% python3 -q
>>> import numpy as np
>>> import numpy.linalg as la
>>> np.set_printoptions(precision=1, suppress=True, linewidth=100, floatmode="fixed")
>>> def tidy(a):
...     return np.round(a, 1) + 0
... 
>>> arr = np.load("test12.npy")
>>> arr
array([[ 1,  0,  0,  0],
       [ 1,  1,  0,  0],
       [-1, -2,  1,  0],
       [ 2,  0,  3,  1]])
>>> O, r_ = la.qr(arr)
>>> tidy(np.abs(np.diag(r_)))
array([2.6, 1.9, 1.3, 0.1])
>>> tidy(abs(r_[0, 0])), tidy(la.norm(arr[:, 0]))
(np.float64(2.6), np.float64(2.6))
>>> tidy(O.T @ O)
array([[1.0, 0.0, 0.0, 0.0],
       [0.0, 1.0, 0.0, 0.0],
       [0.0, 0.0, 1.0, 0.0],
       [0.0, 0.0, 0.0, 1.0]])
>>> tidy(O)
array([[-0.4,  0.2, -0.9, -0.1],
       [-0.4, -0.3, -0.1,  0.9],
       [ 0.4,  0.8,  0.0,  0.4],
       [-0.8,  0.4,  0.5, -0.1]])
>>> tidy(r_)
array([[-2.6, -1.1, -1.9, -0.8],
       [ 0.0, -1.9,  2.1,  0.4],
       [ 0.0,  0.0,  1.3,  0.5],
       [ 0.0,  0.0,  0.0, -0.1]])
>>> O.shape, r_.shape
((4, 4), (4, 4))
>>> print(np.allclose(r_.T @ r_, arr.T @ arr))
True
>>> tidy(la.det(arr.T))
np.float64(1.0)
>>> tidy(la.eigvals(arr).sum().real)
np.float64(4.0)
>>> np.einsum("ii->", arr)
np.int64(4)
>>> np.kron(np.eye(2, dtype=int), arr)
array([[ 1,  0,  0,  0,  0,  0,  0,  0],
       [ 1,  1,  0,  0,  0,  0,  0,  0],
       [-1, -2,  1,  0,  0,  0,  0,  0],
       [ 2,  0,  3,  1,  0,  0,  0,  0],
       [ 0,  0,  0,  0,  1,  0,  0,  0],
       [ 0,  0,  0,  0,  1,  1,  0,  0],
       [ 0,  0,  0,  0, -1, -2,  1,  0],
       [ 0,  0,  0,  0,  2,  0,  3,  1]])
>>> la.matrix_power(arr - np.diag(np.diag(arr)), 4)
array([[0, 0, 0, 0],
       [0, 0, 0, 0],
       [0, 0, 0, 0],
       [0, 0, 0, 0]])
>>> print([int(la.matrix_rank(la.matrix_power(arr, p))) for p in range(1, 5)])
[4, 4, 4, 4]
>>> tidy(np.sort(la.eigvals(arr)))
array([1.0, 1.0, 1.0, 1.0])
>>> np.prod(np.diag(arr)), tidy(la.det(arr))
(np.int64(1), np.float64(1.0))
>>> la.matrix_rank(arr - arr[0, 0] * np.eye(4))
np.int64(3)
>>> arr @ arr
array([[ 1,  0,  0,  0],
       [ 2,  1,  0,  0],
       [-4, -4,  1,  0],
       [ 1, -6,  6,  1]])
>>> O, vecs = la.qr(arr[:, :3])[0], la.qr(arr[:, 3:])[0]
>>> sigma = la.svd(O.T @ vecs, compute_uv=False)
>>> tidy(sigma)
array([1.0])
>>> tidy(np.degrees(np.arccos(sigma.clip(0, 1))))
array([8.4])
>>> rng = np.random.default_rng(78200)
>>> labels = rng.permutation(4)
>>> labels
array([1, 0, 2, 3])
>>> B = arr[labels][:, labels]
>>> np.trace(B)
np.int64(4)
>>> print(tidy(la.det(B)), tidy(la.det(arr[labels])))
1.0 -1.0
>>> np.diag(B)
array([1, 1, 1, 1])
>>> np.allclose(B, arr)
False
>>> tidy(np.sort(np.abs(la.eigvals(B))))
array([1.0, 1.0, 1.0, 1.0])
>>> B = np.array([[1.9, -0.6, 1.8, 0.8],
...     [0.2, -0.3, -1.4, 0.5],
...     [0.3, -0.7, 0.5, 0.1],
...     [0.4, -2.0, 1.4, -0.4],
...     [0.3, -1.4, 1.0, -0.7],
...     [-0.6, -1.1, 1.0, 0.2],
...     [-0.6, 0.4, -1.5, 0.8]])
>>> C = np.array([[-1.2, -0.2, -0.3, -0.9, -0.8, -0.1],
...     [0.2, -0.5, 0.5, -1.5, 1.0, 0.4],
...     [-0.6, -1.4, 0.4, -0.8, 0.9, 0.2],
...     [-0.5, 1.3, -0.4, 1.1, -1.0, 1.5]])
>>> mat = B @ C
>>> tidy(mat)
array([[-3.9, -1.6, -0.5, -1.4, -1.3,  1.1],
       [ 0.3,  2.7, -1.0,  1.9, -2.2,  0.3],
       [-0.8, -0.3, -0.3,  0.5, -0.6, -0.1],
       [-1.5, -1.6, -0.4,  1.1, -0.7, -1.2],
       [-0.9, -1.7, -0.1,  0.3,  0.0, -1.4],
       [-0.2, -0.5, -0.1,  1.6,  0.1,  0.1],
       [ 1.3,  3.1, -0.5,  2.0, -1.3,  1.1]])
>>> print(la.matrix_rank(mat, rtol=0.1))
4
>>> la.cond(mat) > 100
np.True_
>>> print(np.argsort(-la.norm(mat, axis=0).round(6), kind="stable")[:3])
[1 0 3]
>>> [round(float(x), 1) for x in la.svd(mat, compute_uv=False)[:3]]
[6.7, 4.5, 3.1]
